>>> import numpy as np
>>> from numpy import linalg as LA
>>> np.set_printoptions(precision=2, suppress=True, linewidth=120, legacy="1.25")
>>> arr = np.loadtxt("run10.csv", delimiter=",")
>>> print(arr)
[[-3.  0.]
 [ 0.  2.]]
>>> w, V = LA.eig(arr)
>>> print(np.sort(LA.eigvals(LA.inv(arr))))
[-0.33  0.5 ]
>>> print(arr @ V[:, 0] - w[0] * V[:, 0])
[0. 0.]
>>> print(np.sort(LA.eigvals(arr.T)))
[-3.  2.]
>>> print(np.prod(w))
-6.0
>>> print(np.sort(LA.eigvals(arr @ arr)))
[4. 9.]
>>> print(w)
[-3.  2.]
>>> u = np.array([3, -4])
>>> B = arr + np.outer(u, np.eye(2)[0])
>>> print(round(LA.det(B) / LA.det(arr), 2), round(float(1 + LA.solve(arr, u)[0]), 2))
-0.0 0.0
>>> w, V = LA.eigh(arr)
>>> x0 = np.array([-3, -1])
>>> print(V * np.maximum(w, 0) @ V.T)
[[0. 0.]
 [0. 2.]]
>>> print((np.sign(V[:, -1].round(6)) == np.sign(V[0, -1].round(6))).astype(int))
[1 0]
>>> rng = np.random.default_rng(35)
>>> labels = rng.permutation(2)
>>> print(labels)
[1 0]
>>> B = arr[labels][:, labels]
>>> print(np.diag(B))
[ 2. -3.]
>>> print(B)
[[ 2.  0.]
 [ 0. -3.]]
>>> m1 = np.array([[0, 2], [0, 0]])
>>> print(LA.matrix_power(m1, 4))
[[0 0]
 [0 0]]
>>> print((m1 + m1.T) / 2)
[[0. 1.]
 [1. 0.]]
>>> print(np.sort(np.abs(LA.eigvals(m1))))
[0. 0.]
>>> print(round(float(LA.det(m1)), 2))
0.0
>>> LA.determinant(m1)
Traceback (most recent call last):
  File "<python-input-30>", line 1, in <module>
    LA.determinant(m1)
    ^^^^^^^^^^^^^^
AttributeError: module 'numpy.linalg' has no attribute 'determinant'
>>> print(np.trace(m1))
0
>>> print(np.allclose(m1 @ m1.T, m1.T @ m1))
False
>>> def softmax(z):
...     e = np.exp(z - z.max(axis=-1, keepdims=True))
...     return e / e.sum(axis=-1, keepdims=True)
... 
>>> print(softmax(m1[0] + -3))
[0.12 0.88]
>>> print(np.round(softmax(10 * m1[0]), 2) + 0)
[0. 1.]
>>> print(softmax(m1).sum(axis=1))
[1. 1.]
>>> att = m1 @ m1.T / np.sqrt(2)
>>> print(softmax(att)[0] @ m1)
[0.   1.89]
>>> print(softmax(att))
[[0.94 0.06]
 [0.5  0.5 ]]
>>> print(softmax(att).round(6).argmax(axis=1))
[0 0]
>>> rank = LA.matrix_rank(m1)
>>> print(rank)
1
>>> null = LA.svd(m1)[2][rank:].T
>>> print([int(LA.matrix_rank(m1[:i])) for i in range(1, len(m1) + 1)])
[1, 1]
>>> print(null.shape)
(2, 1)
>>> print(m1 @ null)
[[0.]
 [0.]]
>>> print([int(LA.matrix_rank(np.delete(m1, i, axis=0))) for i in range(2)])
[0, 1]
>>> Uu, sig, Vh = LA.svd(m1)
>>> print(sig)
[2. 0.]
>>> print(np.argmax(sig[:-1] / (sig[1:] + 1e-6)) + 1)
1
>>> B = Uu[:, :1] @ np.diag(sig[:1]) @ Vh[:1]
>>> print(round(LA.norm(m1 - B) / LA.norm(m1), 2))
0.0
>>> print(np.abs(m1 - B).max())
0.0
>>> print(B)
[[0. 2.]
 [0. 0.]]
>>> print(LA.matrix_rank(B))
1
>>> print(round(float(LA.norm(m1 - B, 2)), 2), sig[1])
0.0 0.0
>>> print(round(float(LA.eigvalsh(arr).min()), 2))
-3.0
>>> print([round(float(LA.det(arr[:i, :i])), 2) + 0 for i in range(1, 3)])
[-3.0, -6.0]
>>> Z = np.array([[0, -1, -1, -3, 2, -2]])
>>> J = rng.normal(size=(13, 1)) @ Z + np.array([7, 6, 5, 2, 8, 7])
>>> print(J)
[[ 7.    5.23  4.23 -0.31  9.54  5.46]
 [ 7.    4.85  3.85 -1.45 10.3   4.7 ]
 [ 7.    5.26  4.26 -0.21  9.47  5.53]
 [ 7.    4.55  3.55 -2.34 10.9   4.1 ]
 [ 7.    6.    5.    1.99  8.01  6.99]
 [ 7.    7.42  6.42  6.27  5.15  9.85]
 [ 7.    6.06  5.06  2.17  7.89  7.11]
 [ 7.    5.52  4.52  0.55  8.97  6.03]
 [ 7.    5.58  4.58  0.75  8.83  6.17]
 [ 7.    6.6   5.6   3.8   6.8   8.2 ]
 [ 7.    8.06  7.06  8.18  3.88 11.12]
 [ 7.    3.91  2.91 -4.28 12.19  2.81]
 [ 7.    6.    5.    2.01  7.99  7.01]]
>>> print(np.unique(J.round(6), axis=0).shape)
(13, 6)
>>> print(np.allclose(J[:-1].T @ LA.lstsq(J[:-1].T, J[-1])[0], J[-1]))
True
>>> print(J @ LA.pinv(J) @ J)
[[ 7.    5.23  4.23 -0.31  9.54  5.46]
 [ 7.    4.85  3.85 -1.45 10.3   4.7 ]
 [ 7.    5.26  4.26 -0.21  9.47  5.53]
 [ 7.    4.55  3.55 -2.34 10.9   4.1 ]
 [ 7.    6.    5.    1.99  8.01  6.99]
 [ 7.    7.42  6.42  6.27  5.15  9.85]
 [ 7.    6.06  5.06  2.17  7.89  7.11]
 [ 7.    5.52  4.52  0.55  8.97  6.03]
 [ 7.    5.58  4.58  0.75  8.83  6.17]
 [ 7.    6.6   5.6   3.8   6.8   8.2 ]
 [ 7.    8.06  7.06  8.18  3.88 11.12]
 [ 7.    3.91  2.91 -4.28 12.19  2.81]
 [ 7.    6.    5.    2.01  7.99  7.01]]
